>>> import numpy as np
>>> from numpy import linalg as LA
>>> np.set_printoptions(precision=2, suppress=True, linewidth=100)
>>> def tidy(a):
...     return np.round(a, 2) + 0
... 
>>> X = np.array([[0, 1, 2, 0, 2, 4, 2, 2],
...     [0, 0, 2, 0, 1, 2, 1, 1],
...     [2, 3, 2, 2, 0, 0, 0, 1],
...     [3, 0, 0, 1, 2, 6, 3, 1],
...     [2, 0, 3, 3, 1, 6, 3, 1]])
>>> X @ X
Traceback (most recent call last):
  File "<python-input-5>", line 1, in <module>
    X @ X
    ~~^~~
ValueError: matmul: Input operand 1 has a mismatch in its core dimension 0, with gufunc signature (n?,k),(k,m?)->(n?,m?) (size 5 is different from 8)
>>> G = X.T @ X
>>> tidy(LA.svd(X, compute_uv=False) ** 2)
array([158.42,  20.47,  10.18,   5.55,   0.38])
>>> np.allclose(G, G.T)
True
>>> G
array([[17,  6, 10, 13,  8, 30, 15,  7],
       [ 6, 10,  8,  6,  2,  4,  2,  5],
       [10,  8, 21, 13,  9, 30, 15, 11],
       [13,  6, 13, 14,  5, 24, 12,  6],
       [ 8,  2,  9,  5, 10, 28, 14,  8],
       [30,  4, 30, 24, 28, 92, 46, 22],
       [15,  2, 15, 12, 14, 46, 23, 11],
       [ 7,  5, 11,  6,  8, 22, 11,  8]])
>>> np.diag(G)
array([17, 10, 21, 14, 10, 92, 23,  8])
>>> tidy(LA.eigvalsh(G)[::-1])
array([158.42,  20.47,  10.18,   5.55,   0.38,   0.  ,   0.  ,   0.  ])
>>> (X @ X.T).shape
(5, 5)
>>> other = X / LA.norm(X, axis=1, keepdims=True)
>>> G = other @ other.T
>>> (np.abs(G) > 0.9).astype(int)
array([[1, 1, 0, 0, 0],
       [1, 1, 0, 0, 0],
       [0, 0, 1, 0, 0],
       [0, 0, 0, 1, 0],
       [0, 0, 0, 0, 1]])
>>> (G - 2 * np.eye(5)).round(6).argmax(axis=1)
array([1, 0, 4, 4, 3])
>>> np.argwhere(np.triu(np.abs(G) > 0.95, 1))
array([], shape=(0, 2), dtype=int64)
>>> tidy(G[2])
array([0.33, 0.32, 1.  , 0.25, 0.44])
>>> LA.matrix_rank(X)
np.int64(5)
>>> tidy(LA.svd(X, compute_uv=False))
array([12.59,  4.52,  3.19,  2.36,  0.62])
>>> LA.rank(X)
Traceback (most recent call last):
  File "<python-input-21>", line 1, in <module>
    LA.rank(X)
    ^^^^^^^
AttributeError: module 'numpy.linalg' has no attribute 'rank'
>>> np.abs(X).max()
np.int64(6)
>>> X.shape
(5, 8)
>>> np.count_nonzero(X)
np.int64(29)
>>> m1 = np.array([[0, 3, 1, 3, -3],
...     [0, 0, 0, -2, -2],
...     [0, 0, 0, 3, 3],
...     [0, 0, 0, 0, -3],
...     [0, 0, 0, 0, 0]])
>>> m1 @ m1
array([[  0,   0,   0,  -3, -12],
       [  0,   0,   0,   0,   6],
       [  0,   0,   0,   0,  -9],
       [  0,   0,   0,   0,   0],
       [  0,   0,   0,   0,   0]])
>>> np.prod(np.diag(m1)), tidy(LA.det(m1))
(np.int64(0), np.float64(0.0))
>>> [int(LA.matrix_rank(LA.matrix_power(m1, p))) for p in range(1, 6)]
[3, 2, 1, 0, 0]
>>> U, sigma, vt = LA.svd(m1)
>>> np.argmax(sigma[:-1] / (sigma[1:] + 1e-6)) + 1
np.int64(3)
>>> tidy(sigma)
array([5.89, 5.2 , 1.12, 0.  , 0.  ])
>>> other = U[:, :3] @ np.diag(sigma[:3]) @ vt[:3]
>>> tidy(np.abs(m1 - other).max())
np.float64(0.0)
>>> LA.matrix_rank(other)
np.int64(3)
>>> tidy(LA.norm(m1 - other) / LA.norm(m1))
np.float64(0.0)
>>> tidy(LA.norm(m1 - other, 2)), tidy(sigma[3])
(np.float64(0.0), np.float64(0.0))
